$ ipython --no-banner

In [1]: import numpy as np

In [2]: import numpy.linalg as la

In [3]: np.set_printoptions(precision=3, suppress=True, linewidth=200)

In [4]: E = np.load("w.npy")

In [5]: E
Out[5]: 
array([[ -1.98 , -17.499,  -7.8  ,  -7.8  ,  -7.8  ],
       [ -1.861, -14.752,  -6.704,  -6.704,  -6.704],
       [ -1.665, -10.892,  -5.172,  -5.172,  -5.172],
       [ -1.577,  -9.42 ,  -4.589,  -4.589,  -4.589],
       [ -1.273,  -5.403,  -2.99 ,  -2.99 ,  -2.99 ],
       [ -1.074,  -3.551,  -2.233,  -2.233,  -2.233],
       [ -0.94 ,  -2.6  ,  -1.826,  -1.826,  -1.826],
       [ -0.912,  -2.429,  -1.751,  -1.751,  -1.751],
       [ -0.76 ,  -1.637,  -1.381,  -1.381,  -1.381],
       [ -0.739,  -1.545,  -1.335,  -1.335,  -1.335],
       [ -0.581,  -0.973,  -1.02 ,  -1.02 ,  -1.02 ],
       [ -0.252,  -0.284,  -0.457,  -0.457,  -0.457],
       [ -0.213,  -0.232,  -0.39 ,  -0.39 ,  -0.39 ],
       [ -0.147,  -0.153,  -0.275,  -0.275,  -0.275],
       [  0.002,   0.002,   0.003,   0.003,   0.003],
       [  0.016,   0.016,   0.032,   0.032,   0.032],
       [  0.026,   0.026,   0.052,   0.052,   0.052],
       [  0.137,   0.142,   0.295,   0.295,   0.295],
       [  0.469,   0.676,   1.262,   1.262,   1.262],
       [  0.565,   0.926,   1.63 ,   1.63 ,   1.63 ],
       [  0.605,   1.047,   1.796,   1.796,   1.796],
       [  0.825,   1.948,   2.892,   2.892,   2.892],
       [  1.049,   3.357,   4.352,   4.352,   4.352],
       [  1.117,   3.901,   4.872,   4.872,   4.872],
       [  1.275,   5.419,   6.247,   6.247,   6.247],
       [  1.321,   5.936,   6.697,   6.697,   6.697],
       [  1.375,   6.574,   7.24 ,   7.24 ,   7.24 ],
       [  1.572,   9.341,   9.499,   9.499,   9.499],
       [  1.762,  12.701,  12.097,  12.097,  12.097],
       [  1.844,  14.385,  13.359,  13.359,  13.359],
       [  1.926,  16.21 ,  14.703,  14.703,  14.703]])

In [6]: round(la.norm(E) ** 2 / la.norm(E, 2) ** 2, 3)
Out[6]: np.float64(1.029)

In [7]: np.round(la.norm(E, 1), 3), round(float(la.norm(E, np.inf)), 3)
Out[7]: (np.float64(153.977), 62.245)

In [8]: rank = la.matrix_rank(E)

In [9]: rank
Out[9]: np.int64(3)

In [10]: ns = la.svd(E)[2][rank:].T

In [11]: [int(la.matrix_rank(np.delete(E, i, axis=0))) for i in range(31)]
Out[11]: 
[3,
 3,
 3,
 3,
 3,
 3,
 3,
 3,
 3,
 3,
 3,
 3,
 3,
 3,
 3,
 3,
 3,
 3,
 3,
 3,
 3,
 3,
 3,
 3,
 3,
 3,
 3,
 3,
 3,
 3,
 3]

In [12]: ns.shape
Out[12]: (5, 2)
